In [1]: import numpy as np

In [2]: np.set_printoptions(precision=3, suppress=True, linewidth=200)

In [3]: def rd(a):
   ...:     return np.round(a, 3) + 0
   ...: 

In [4]: X = np.load("sample0.npy")

In [5]: X
Out[5]: 
array([[ 13,  -2,  -3,  -3,   4,   1,   7],
       [ -2,   2,   0,  -2,  -1,  -2,   4],
       [ -3,   0,  19, -15,  11,  -7,  -3],
       [ -3,  -2, -15,  19, -11,   9,  -9],
       [  4,  -1,  11, -11,   9,  -4,   1],
       [  1,  -2,  -7,   9,  -4,   5,  -5],
       [  7,   4,  -3,  -9,   1,  -5,  19]])

In [6]: # symmetric

In [7]: [round(float(x), 3) for x in np.linalg.svd(X, compute_uv=False)[:3]]
Out[7]: [46.67, 26.538, 12.792]

In [8]: J = np.array([[1, 2, 3, 1, 2, 1, -3],
   ...:     [-3, 1, 2, 3, 1, 2, 1],
   ...:     [1, -3, 1, 2, 3, 1, 2],
   ...:     [2, 1, -3, 1, 2, 3, 1],
   ...:     [1, 2, 1, -3, 1, 2, 3],
   ...:     [3, 1, 2, 1, -3, 1, 2],
   ...:     [2, 3, 1, 2, 1, -3, 1]])

In [9]: J
Out[9]: 
array([[ 1,  2,  3,  1,  2,  1, -3],
       [-3,  1,  2,  3,  1,  2,  1],
       [ 1, -3,  1,  2,  3,  1,  2],
       [ 2,  1, -3,  1,  2,  3,  1],
       [ 1,  2,  1, -3,  1,  2,  3],
       [ 3,  1,  2,  1, -3,  1,  2],
       [ 2,  3,  1,  2,  1, -3,  1]])

In [10]: rng = np.random.default_rng(77)

In [11]: lab = rng.permutation(7)

In [12]: Y = J[:, lab] * rng.choice([-1, 1], 7)

In [13]: Y
Out[13]: 
array([[-2,  1,  3, -1, -1, -3,  2],
       [-1,  2, -1,  3, -3, -2,  1],
       [-3,  1, -2, -1, -2, -1, -3],
       [-2,  3, -1, -2, -1,  3,  1],
       [-1,  2, -3, -1,  3, -1,  2],
       [ 3,  1, -2, -3, -1, -2,  1],
       [-1, -3, -1, -2, -2, -1,  3]])

In [14]: left, _, vt = np.linalg.svd(J.T @ Y)

In [15]: rd(np.linalg.lstsq(J, Y)[0])
Out[15]: 
array([[ 0.,  0.,  0., -1.,  0.,  0.,  0.],
       [ 0.,  0.,  0.,  0.,  0.,  0.,  1.],
       [ 0.,  0.,  0.,  0.,  0., -1.,  0.],
       [ 0.,  0.,  0.,  0., -1.,  0.,  0.],
       [-1.,  0.,  0.,  0.,  0.,  0.,  0.],
       [ 0.,  1.,  0.,  0.,  0.,  0.,  0.],
       [ 0.,  0., -1.,  0.,  0.,  0.,  0.]])
